% python3 -q
>>> import numpy as np
>>> import numpy.linalg as la
>>> np.set_printoptions(precision=3, suppress=True, linewidth=100)
>>> A = np.load("arr.npy")
>>> A
array([[2., 0., 0., 0., 0.],
       [0., 1., 1., 1., 2.],
       [0., 1., 1., 1., 1.],
       [0., 1., 1., 1., 0.],
       [0., 0., 0., 1., 0.]])
>>> # columns 1 and 2 are equal
>>> rank = la.matrix_rank(A)
>>> rank
np.int64(4)
>>> N = la.svd(A)[2][rank:].T
>>> [int(la.matrix_rank(A[:i])) for i in range(1, len(A) + 1)]
[1, 2, 3, 3, 4]
>>> N.shape
(5, 1)
>>> print(np.allclose(A @ N, 0))
True
>>> np.round(N[:, 0] / N[np.abs(N[:, 0]).round(6).argmax(), 0], 3) + 0
array([ 0.,  1., -1.,  0.,  0.])
>>> np.round(A @ N, 3) + 0
array([[0.],
       [0.],
       [0.],
       [0.],
       [0.]])
>>> mat = np.loadtxt("x.csv", delimiter=",")
>>> mat
array([[ 2., -2., -2.],
       [ 1., -2., -1.],
       [ 0.,  2.,  1.]])
>>> M2 = np.array([[-3, 2, -3], [-6, -7, -7], [-9, 2, 9]])
>>> np.einsum("ij,ij->i", mat, mat)
array([12.,  6.,  5.])
>>> la.matrix_rank(mat @ M2)
np.int64(3)
>>> np.einsum("ik,kj->ji", mat, M2)
array([[ 24.,  18., -21.],
       [ 14.,  14., -12.],
       [-10.,   2.,  -5.]])
>>> print(np.einsum("ik,kj->ij", mat, M2))
[[ 24.  14. -10.]
 [ 18.  14.   2.]
 [-21. -12.  -5.]]
>>> print(np.vstack([mat, M2.T]).shape)
(6, 3)
>>> np.einsum("ij->j", mat)
array([ 3., -2., -2.])
>>> f = np.array([-1, 0, -3])
>>> M2 = mat + np.outer(f, np.eye(3)[2])
>>> la.matrix_rank(M2 - mat)
np.int64(1)
>>> X = np.load("test0.npy")
>>> X
array([[ 0,  2,  0, -2,  1,  1],
       [-2,  0, -1,  2,  0,  1],
       [ 0,  1,  0,  0, -1,  3],
       [ 2, -2,  0,  0,  1,  0],
       [-1,  0,  1, -1,  0,  2],
       [-1, -1, -3,  0, -2,  0]])
>>> # antisymmetric, zero diagonal
>>> vec = np.array([3, 2, 0, 3, 2, 2])
>>> rhs = X @ vec
>>> print(rhs)
[ 2  2  6  4 -2 -9]
>>> np.round(la.solve(X, rhs + X[:, 0]), 3) + 0
array([4., 2., 0., 3., 2., 2.])
>>> np.round(la.solve(X, rhs), 3) + 0
array([3., 2., 0., 3., 2., 2.])
>>> la.matrix_power(X, 4)
array([[ 166,  -52,  104,  -57,  103, -113],
       [ -52,  160,   74,  -88,   21,  146],
       [ 104,   74,  192,  -98,  131,   19],
       [ -57,  -88,  -98,  123,  -62,  -55],
       [ 103,   21,  131,  -62,  110,  -45],
       [-113,  146,   19,  -55,  -45,  275]])
>>> (X - X.T) / 2
array([[ 0.,  2.,  0., -2.,  1.,  1.],
       [-2.,  0., -1.,  2.,  0.,  1.],
       [ 0.,  1.,  0.,  0., -1.,  3.],
       [ 2., -2.,  0.,  0.,  1.,  0.],
       [-1.,  0.,  1., -1.,  0.,  2.],
       [-1., -1., -3.,  0., -2.,  0.]])
>>> np.allclose(X, X.T)
False
>>> round(float(np.abs(la.eigvals(X)).max()), 3)
4.611
>>> la.determinant(X)
Traceback (most recent call last):
  File "<python-input-38>", line 1, in <module>
    la.determinant(X)
    ^^^^^^^^^^^^^^
AttributeError: module 'numpy.linalg' has no attribute 'determinant'
>>> np.allclose(X @ X.T, X.T @ X)
True
>>> X @ X
array([[-10,   3,  -4,   3,  -4,   4],
       [  3, -10,  -3,   4,  -1,  -5],
       [ -4,  -3, -11,   3,  -6,  -1],
       [  3,   4,   3,  -9,   2,   2],
       [ -4,  -1,  -6,   2,  -7,   2],
       [  4,  -5,  -1,   2,   2, -15]])
>>> np.trace(X)
np.int64(0)
